In [1]: import numpy as np

In [2]: np.set_printoptions(precision=3, suppress=True, linewidth=160, floatmode="fixed")

In [3]: W0 = np.load("out3.npy")

In [4]: W0
Out[4]: 
array([[ 2,  2, -1, -1,  1,  1, -4, -2, -2,  1,  1, -2,  1],
       [ 2,  0,  0,  0,  0,  0,  0,  0,  0, -2, -2, -2,  2],
       [-2,  1,  0,  0, -1,  1,  4,  1,  2, -1,  0, -1,  1],
       [ 0, -1,  2,  0, -1, -2,  4, -1,  2, -1,  2,  0, -2],
       [-2,  1, -1, -2,  1,  0,  4,  2,  2,  0,  1,  0, -2],
       [ 1, -1, -2,  0,  2,  0,  2,  2,  1,  2, -1,  1, -2],
       [-2,  0, -2,  1,  0, -1, -4,  2, -2, -2,  2, -2,  2],
       [ 0, -2,  0,  1,  1, -2,  4,  2,  2,  1,  0,  2,  2]])

In [5]: W0[5] @ W0[3]
Out[5]: np.int64(3)

In [6]: np.round(np.linalg.norm(W0[5] - W0[3]), 3)
Out[6]: np.float64(7.937)

In [7]: np.round(np.linalg.norm(W0, "nuc"), 3)
Out[7]: np.float64(42.058)

In [8]: np.round(np.linalg.norm(W0, 2), 3)
Out[8]: np.float64(12.17)

In [9]: np.linalg.norm(W0, axis=0)
Out[9]: array([ 4.583,  3.464,  3.742,  2.646,  3.000,  3.317, 10.000,  4.690,  5.000,  4.000,  3.873,  4.243,  5.099])

In [10]: np.linalg.norm(W0, axis=1)
Out[10]: array([6.557, 4.472, 5.568, 6.325, 6.325, 5.385, 7.071, 6.557])

In [11]: np.round(np.linalg.norm(W0) ** 2 / np.linalg.norm(W0, 2) ** 2, 3)
Out[11]: np.float64(1.998)

In [12]: other = W0[0, 0] * W0[1:] - np.outer(W0[1:, 0], W0[0])

In [13]: other
Out[13]: 
array([[  0,  -4,   2,   2,  -2,  -2,   8,   4,   4,  -6,  -6,   0,   2],
       [  0,   6,  -2,  -2,   0,   4,   0,  -2,   0,   0,   2,  -6,   4],
       [  0,  -2,   4,   0,  -2,  -4,   8,  -2,   4,  -2,   4,   0,  -4],
       [  0,   6,  -4,  -6,   4,   2,   0,   0,   0,   2,   4,  -4,  -2],
       [  0,  -4,  -3,   1,   3,  -1,   8,   6,   4,   3,  -3,   4,  -5],
       [  0,   4,  -6,   0,   2,   0, -16,   0,  -8,  -2,   6,  -8,   6],
       [  0,  -4,   0,   2,   2,  -4,   8,   4,   4,   2,   0,   4,   4]])

In [14]: W0[:, 0] / W0[0, 0]
Out[14]: array([ 1.000,  1.000, -1.000,  0.000, -1.000,  0.500, -1.000,  0.000])

In [15]: np.linalg.matrix_rank(other), np.linalg.matrix_rank(W0)
Out[15]: (np.int64(7), np.int64(8))

In [16]: blk = np.stack([other, -2 * other, other[::-1]])

In [17]: (blk @ other.T).shape
Out[17]: (3, 7, 7)

In [18]: np.linalg.norm(blk, axis=(1, 2))
Out[18]: array([39.128, 78.256, 39.128])

In [19]: np.linalg.matrix_rank(blk.reshape(3, -1))
Out[19]: np.int64(2)
